$ ipython --no-banner

In [1]: import numpy as np

In [2]: from numpy import linalg as LA

In [3]: np.set_printoptions(suppress=True, linewidth=100)

In [4]: data = np.loadtxt("run16.csv", delimiter=",")

In [5]: data
Out[5]: 
array([[-0.2 , -1.2 ,  0.6 ],
       [-0.44, -2.64,  1.32],
       [ 0.16,  0.96, -0.48],
       [ 0.24,  1.44, -0.72],
       [-0.44, -2.64,  1.32],
       [ 0.2 ,  1.2 , -0.6 ],
       [-0.12, -0.72,  0.36],
       [-0.32, -1.92,  0.96]])

In [6]: rank = LA.matrix_rank(data)

In [7]: rank
Out[7]: np.int64(1)

In [8]: null = LA.svd(data)[2][rank:].T

In [9]: np.round(null @ null.T, 3)
Out[9]: 
array([[ 0.978, -0.13 ,  0.065],
       [-0.13 ,  0.217,  0.391],
       [ 0.065,  0.391,  0.804]])

In [10]: np.round(data @ null, 3) + 0
Out[10]: 
array([[0., 0.],
       [0., 0.],
       [0., 0.],
       [0., 0.],
       [0., 0.],
       [0., 0.],
       [0., 0.],
       [0., 0.]])

In [11]: [int(LA.matrix_rank(data[:, :j + 1])) for j in range(3)]
Out[11]: [1, 1, 1]

In [12]: [int(LA.matrix_rank(data[:i])) for i in range(1, len(data) + 1)]
Out[12]: [1, 1, 1, 1, 1, 1, 1, 1]

In [13]: T = np.stack([data, 3 * data, data[::-1]])

In [14]: (T @ data.T).shape
Out[14]: (3, 8, 8)

In [15]: LA.matrix_rank(T.reshape(3, -1))
Out[15]: np.int64(2)

In [16]: np.round(np.einsum("bij,cij->bc", T, T), 3)
Out[16]: 
array([[ 30.691,  92.074,   3.974],
       [ 92.074, 276.221,  11.923],
       [  3.974,  11.923,  30.691]])

In [17]: T.shape
Out[17]: (3, 8, 3)

In [18]: left, s, VT = LA.svd(data)

In [19]: evecs = VT[:(s > 1e-8).sum()]

In [20]: rng = np.random.default_rng(48273)

In [21]: vec = data[7] + 2 * data[3] + rng.integers(2) * np.eye(3)[0]

In [22]: vec
Out[22]: array([ 1.16,  0.96, -0.48])

In [23]: np.round(np.diag(evecs.T @ evecs), 3)
Out[23]: array([0.022, 0.783, 0.196])

In [24]: np.round(LA.norm(vec - evecs.T @ evecs @ vec), 3)
Out[24]: np.float64(0.989)

In [25]: left, s, VT = LA.svd(data, full_matrices=False)

In [26]: np.cumsum(s ** 2) / np.sum(s ** 2)
Out[26]: array([1., 1., 1.])

In [27]: np.round(left.T @ data @ VT.T, 3) + 0
Out[27]: 
array([[5.54, 0.  , 0.  ],
       [0.  , 0.  , 0.  ],
       [0.  , 0.  , 0.  ]])

In [28]: np.round(np.abs(VT[0]), 3)
Out[28]: array([0.147, 0.885, 0.442])

In [29]: np.round(np.sqrt((s ** 2).sum()), 3), np.round(LA.norm(data), 3)
Out[29]: (np.float64(5.54), np.float64(5.54))

In [30]: np.round(left.T @ left, 3) + 0
Out[30]: 
array([[1., 0., 0.],
       [0., 1., 0.],
       [0., 0., 1.]])

In [31]: np.abs(left[:, 0]).round(6).argmax()
Out[31]: np.int64(1)

In [32]: B = data / LA.norm(data, axis=1, keepdims=True)

In [33]: G = B @ B.T

In [34]: np.argwhere(np.triu(np.abs(G) > 0.95, 1))
Out[34]: 
array([[0, 1],
       [0, 2],
       [0, 3],
       [0, 4],
       [0, 5],
       [0, 6],
       [0, 7],
       [1, 2],
       [1, 3],
       [1, 4],
       [1, 5],
       [1, 6],
       [1, 7],
       [2, 3],
       [2, 4],
       [2, 5],
       [2, 6],
       [2, 7],
       [3, 4],
       [3, 5],
       [3, 6],
       [3, 7],
       [4, 5],
       [4, 6],
       [4, 7],
       [5, 6],
       [5, 7],
       [6, 7]])

In [35]: G.round(3)
Out[35]: 
array([[ 1.,  1., -1., -1.,  1., -1.,  1.,  1.],
       [ 1.,  1., -1., -1.,  1., -1.,  1.,  1.],
       [-1., -1.,  1.,  1., -1.,  1., -1., -1.],
       [-1., -1.,  1.,  1., -1.,  1., -1., -1.],
       [ 1.,  1., -1., -1.,  1., -1.,  1.,  1.],
       [-1., -1.,  1.,  1., -1.,  1., -1., -1.],
       [ 1.,  1., -1., -1.,  1., -1.,  1.,  1.],
       [ 1.,  1., -1., -1.,  1., -1.,  1.,  1.]])

In [36]: np.round(LA.norm(B, axis=1), 3)
Out[36]: array([1., 1., 1., 1., 1., 1., 1., 1.])

In [37]: K = np.array([[1, -2, -2, -6, 5, 4, -7, 0, -5],
    ...:     [0, -7, -7, -6, 3, 4, -7, -3, 0],
    ...:     [7, 0, 1, -1, -7, -7, -2, 9, 1],
    ...:     [-1, 9, 3, 4, -6, -9, -7, -3, -9],
    ...:     [5, 6, -7, 6, 5, -8, -1, -7, -7],
    ...:     [-7, -2, 7, -7, -6, -4, 1, 1, 4],
    ...:     [-4, -3, -4, -5, 4, 5, 6, 7, 3],
    ...:     [8, -5, -1, 2, 2, -3, 7, -6, 3],
    ...:     [0, 6, -8, -6, 3, 7, -9, -7, 7],
    ...:     [6, -9, 6, -4, -9, -1, 1, -1, -9]]) * (rng.random((10, 9)) < 0.3)

In [38]: K
Out[38]: 
array([[ 1,  0,  0,  0,  0,  0, -7,  0,  0],
       [ 0, -7, -7,  0,  0,  0,  0,  0,  0],
       [ 0,  0,  1, -1,  0,  0, -2,  0,  1],
       [ 0,  9,  0,  0,  0,  0,  0,  0,  0],
       [ 0,  0,  0,  0,  0,  0,  0,  0,  0],
       [ 0, -2,  7,  0,  0,  0,  1,  0,  0],
       [-4,  0,  0,  0,  0,  0,  0,  0,  0],
       [ 0,  0,  0,  0,  0,  0,  7,  0,  0],
       [ 0,  0, -8,  0,  3,  0,  0, -7,  7],
       [ 0,  0,  6,  0,  0,  0,  1, -1,  0]])

In [39]: rank = LA.matrix_rank(K)

In [40]: rank
Out[40]: np.int64(7)

In [41]: null = LA.svd(K)[2][rank:].T

In [42]: LA.matrix_rank(K.T @ K), LA.matrix_rank(K @ K.T)
Out[42]: (np.int64(7), np.int64(7))

In [43]: null.shape
Out[43]: (9, 2)

In [44]: [int(LA.matrix_rank(np.delete(K, i, axis=0))) for i in range(10)]
Out[44]: [7, 7, 6, 7, 7, 7, 7, 7, 6, 6]

In [45]: [int(LA.matrix_rank(K[:, :j + 1])) for j in range(9)]
Out[45]: [1, 2, 3, 4, 5, 5, 6, 7, 7]

In [46]: u = np.array([-2, -2, -2, -2, -2])

In [47]: M = np.array([np.roll(u, i) for i in range(5)])

In [48]: M
Out[48]: 
array([[-2, -2, -2, -2, -2],
       [-2, -2, -2, -2, -2],
       [-2, -2, -2, -2, -2],
       [-2, -2, -2, -2, -2],
       [-2, -2, -2, -2, -2]])

In [49]: proj = np.triu(np.array([[3, 3, 1, 2, 3],
    ...:     [2, 2, 2, 2, 1],
    ...:     [2, 1, 3, 2, 2],
    ...:     [1, 3, 2, 1, 0],
    ...:     [3, 0, 2, 0, 3]]), 1) + np.eye(5)

In [50]: B = proj @ M @ LA.inv(proj)

In [51]: round(LA.det(B), 3)
Out[51]: np.float64(0.0)

In [52]: np.trace(B), np.trace(M)
Out[52]: (np.float64(-10.0), np.int64(-10))

In [53]: np.round(np.poly(B), 3) + 0
Out[53]: array([ 1., 10.,  0.,  0.,  0.,  0.])

In [54]: LA.matrix_rank(B)
Out[54]: np.int64(1)

In [55]: B
Out[55]: 
array([[-20.,  40., -80., 100., 160.],
       [-12.,  24., -48.,  60.,  96.],
       [-10.,  20., -40.,  50.,  80.],
       [ -2.,   4.,  -8.,  10.,  16.],
       [ -2.,   4.,  -8.,  10.,  16.]])

In [56]: np.round(B @ LA.pinv(B) @ B, 3)
Out[56]: 
array([[-20.,  40., -80., 100., 160.],
       [-12.,  24., -48.,  60.,  96.],
       [-10.,  20., -40.,  50.,  80.],
       [ -2.,   4.,  -8.,  10.,  16.],
       [ -2.,   4.,  -8.,  10.,  16.]])

In [57]: LA.matrix_rank(M, rtol=0.1)
Out[57]: np.int64(1)

In [58]: LA.cond(M) > 100
Out[58]: np.True_

In [59]: def softmax(z):
    ...:     e = np.exp(z - z.max(axis=-1, keepdims=True))
    ...:     return e / e.sum(axis=-1, keepdims=True)
    ...: 

In [60]: softmax(10 * M[3])
Out[60]: array([0.2, 0.2, 0.2, 0.2, 0.2])

In [61]: softmax(M).sum(axis=1)
Out[61]: array([1., 1., 1., 1., 1.])

In [62]: S = M @ M.T / np.sqrt(5)

In [63]: softmax(S)
Out[63]: 
array([[0.2, 0.2, 0.2, 0.2, 0.2],
       [0.2, 0.2, 0.2, 0.2, 0.2],
       [0.2, 0.2, 0.2, 0.2, 0.2],
       [0.2, 0.2, 0.2, 0.2, 0.2],
       [0.2, 0.2, 0.2, 0.2, 0.2]])

In [64]: softmax(S).round(6).argmax(axis=1)
Out[64]: array([0, 0, 0, 0, 0])
